% python3 -q
>>> import numpy as np
>>> np.set_printoptions(precision=3, suppress=True, linewidth=120)
>>> K = np.load("data.npy")
>>> K
array([[0., 5., 0., 0., 0., 0., 0., 0., 0., 0., 0., 0., 0.],
       [5., 0., 5., 0., 0., 0., 0., 0., 0., 0., 0., 0., 0.],
       [0., 5., 0., 5., 0., 0., 0., 0., 0., 0., 0., 0., 0.],
       [0., 0., 5., 0., 5., 0., 0., 0., 0., 0., 0., 0., 0.],
       [0., 0., 0., 5., 3., 5., 0., 0., 0., 0., 0., 0., 0.],
       [0., 0., 0., 0., 5., 1., 5., 0., 0., 0., 0., 0., 0.],
       [0., 0., 0., 0., 0., 5., 2., 5., 0., 0., 0., 0., 0.],
       [0., 0., 0., 0., 0., 0., 5., 1., 5., 0., 0., 0., 0.],
       [0., 0., 0., 0., 0., 0., 0., 5., 1., 5., 0., 0., 0.],
       [0., 0., 0., 0., 0., 0., 0., 0., 5., 0., 5., 0., 0.],
       [0., 0., 0., 0., 0., 0., 0., 0., 0., 5., 3., 5., 0.],
       [0., 0., 0., 0., 0., 0., 0., 0., 0., 0., 5., 2., 5.],
       [0., 0., 0., 0., 0., 0., 0., 0., 0., 0., 0., 5., 2.]])
>>> rng = np.random.default_rng(98)
>>> z = rng.permutation(13)
>>> z
array([ 5,  4,  8,  3,  2,  1,  9, 12,  6, 10,  0,  7, 11])
>>> Y = K[z][:, z]
>>> np.diag(Y)
array([1., 3., 1., 0., 0., 0., 0., 2., 2., 3., 0., 1., 2.])
>>> np.trace(Y)
np.float64(15.0)
>>> m1 = np.array([[-2, 2, -1, -2, 0, 1, 1, 1, -1, -1, -1, 0],
...     [0, 0, 2, -2, 1, 0, -1, 2, -2, 2, -1, -1],
...     [2, 2, -2, 2, 1, 0, -1, 1, 1, -1, 2, -1],
...     [0, -2, -2, 0, 2, -2, 0, 2, -2, 0, -2, -1],
...     [1, 0, -2, 1, -2, -1, 0, 1, 1, 0, -1, 2],
...     [-2, 1, -2, -1, -1, -2, -2, -2, -2, 1, 1, 0]])
>>> m1[-1] = m1[0] + -2 * m1[1]
>>> m1
array([[-2,  2, -1, -2,  0,  1,  1,  1, -1, -1, -1,  0],
       [ 0,  0,  2, -2,  1,  0, -1,  2, -2,  2, -1, -1],
       [ 2,  2, -2,  2,  1,  0, -1,  1,  1, -1,  2, -1],
       [ 0, -2, -2,  0,  2, -2,  0,  2, -2,  0, -2, -1],
       [ 1,  0, -2,  1, -2, -1,  0,  1,  1,  0, -1,  2],
       [-2,  2, -5,  2, -2,  1,  3, -3,  3, -5,  1,  2]])
>>> Uu, sig, VT = np.linalg.svd(m1)
>>> np.argmax(sig[:-1] / (sig[1:] + 1e-6)) + 1
np.int64(5)
>>> sig.round(3) + 0
array([11.354,  5.402,  5.347,  4.222,  3.237,  0.   ])
>>> Y = Uu[:, :5] @ np.diag(sig[:5]) @ VT[:5]
>>> round(np.linalg.norm(m1 - Y) / np.linalg.norm(m1), 3)
np.float64(0.0)
>>> np.linalg.matrix_rank(Y)
np.int64(5)
>>> round(float(np.abs(m1 - Y).max()), 3)
0.0
>>> np.linalg.matrix_rank(m1, rtol=0.05)
np.int64(5)
>>> [round(float(x), 3) for x in np.linalg.svd(m1, compute_uv=False)[:3]]
[11.354, 5.402, 5.347]
>>> np.linalg.matrix_rank(m1, rtol=0.1)
np.int64(5)
>>> round(np.linalg.norm(m1, 2) / np.linalg.norm(m1), 3)
np.float64(0.774)
>>> Y = m1[0, 0] * m1[1:] - np.outer(m1[1:, 0], m1[0])
>>> Y
array([[ 0,  0, -4,  4, -2,  0,  2, -4,  4, -4,  2,  2],
       [ 0, -8,  6,  0, -2, -2,  0, -4,  0,  4, -2,  2],
       [ 0,  4,  4,  0, -4,  4,  0, -4,  4,  0,  4,  2],
       [ 0, -2,  5,  0,  4,  1, -1, -3, -1,  1,  3, -4],
       [ 0,  0,  8, -8,  4,  0, -4,  8, -8,  8, -4, -4]])
>>> np.flatnonzero(~Y.round(6).any(axis=1))
array([], dtype=int64)
>>> ev, vecs = np.linalg.eigh(K)
>>> x0 = np.array([0, -2, 1, 2, 0, 1, 1, 0, 2, 1, 1, 1, 0])
>>> x0 @ K @ x0
np.float64(62.0)
>>> np.abs(K).sum(axis=1).max(), round(float(np.abs(ev).max()), 3)
(np.float64(13.0), 11.172)
>>> W = np.array([[3, -3],
...     [-9, 7],
...     [6, -9],
...     [5, 1],
...     [-5, -2],
...     [-5, -8],
...     [-7, 6],
...     [-8, 2],
...     [-3, 3],
...     [-7, 6],
...     [5, 5],
...     [-3, 9]])
>>> coef = np.array([3, 1])
>>> H = np.maximum(m1 @ W + coef, 0)
>>> (H > 0).astype(int)
array([[0, 1],
       [0, 0],
       [0, 1],
       [0, 0],
       [0, 1],
       [0, 1]])
>>> (H > 0).mean(axis=0)
array([0.   , 0.667])
>>> W2 = np.array([[0, 2, 1], [2, -1, -1]])
>>> H @ W2
array([[ 28, -14, -14],
       [  0,   0,   0],
       [ 42, -21, -21],
       [  0,   0,   0],
       [ 94, -47, -47],
       [156, -78, -78]])
>>> (H @ W2).round(6).argmax(axis=1)
array([0, 0, 0, 0, 0, 0])
>>> feats = np.load("x.npy")
>>> feats
array([[0, 3, 2, 0, 0, 1, 0, 4],
       [0, 9, 0, 0, 0, 1, 0, 7],
       [0, 3, 0, 0, 0, 1, 0, 3],
       [0, 3, 6, 0, 0, 1, 0, 5],
       [0, 3, 6, 0, 0, 1, 0, 5],
       [0, 3, 2, 0, 0, 3, 0, 5],
       [0, 6, 1, 0, 0, 2, 0, 6],
       [0, 3, 2, 0, 0, 1, 0, 4],
       [0, 3, 6, 0, 0, 1, 0, 5],
       [0, 0, 7, 0, 0, 2, 0, 4],
       [0, 3, 6, 0, 0, 1, 0, 5],
       [0, 9, 4, 0, 0, 3, 0, 9],
       [0, 0, 4, 1, 1, 1, 0, 1]])
>>> rank = np.linalg.matrix_rank(feats)
>>> rank
np.int64(5)
>>> ns = np.linalg.svd(feats)[2][rank:].T
>>> np.allclose(feats @ ns, 0)
True
>>> [int(np.linalg.matrix_rank(feats[:, :j + 1])) for j in range(8)]
[0, 1, 2, 3, 3, 4, 4, 5]
>>> [int(np.linalg.matrix_rank(feats[:i])) for i in range(1, len(feats) + 1)]
[1, 2, 3, 4, 4, 4, 4, 4, 4, 4, 4, 4, 5]
>>> [int(np.linalg.matrix_rank(np.delete(feats, i, axis=0))) for i in range(13)]
[5, 5, 5, 5, 5, 5, 5, 5, 5, 5, 5, 5, 4]
>>> np.linalg.matrix_rank(feats.T @ feats), np.linalg.matrix_rank(feats @ feats.T)
(np.int64(5), np.int64(5))
>>> Uu, sig, VT = np.linalg.svd(feats)
>>> vecs = VT[:(sig > 1e-8).sum()]
>>> x0 = feats[8] + 5 * feats[11] + rng.integers(2) * np.eye(8)[2]
>>> x0
array([ 0., 48., 27.,  0.,  0., 16.,  0., 50.])
>>> np.round(vecs.T @ vecs, 3) + 0
array([[0. , 0. , 0. , 0. , 0. , 0. , 0. , 0. ],
       [0. , 1. , 0. , 0. , 0. , 0. , 0. , 0. ],
       [0. , 0. , 1. , 0. , 0. , 0. , 0. , 0. ],
       [0. , 0. , 0. , 0.5, 0.5, 0. , 0. , 0. ],
       [0. , 0. , 0. , 0.5, 0.5, 0. , 0. , 0. ],
       [0. , 0. , 0. , 0. , 0. , 1. , 0. , 0. ],
       [0. , 0. , 0. , 0. , 0. , 0. , 0. , 0. ],
       [0. , 0. , 0. , 0. , 0. , 0. , 0. , 1. ]])
>>> np.diag(vecs.T @ vecs)
array([0. , 1. , 1. , 0.5, 0.5, 1. , 0. , 1. ])
>>> np.allclose(vecs.T @ vecs @ x0, x0)
True
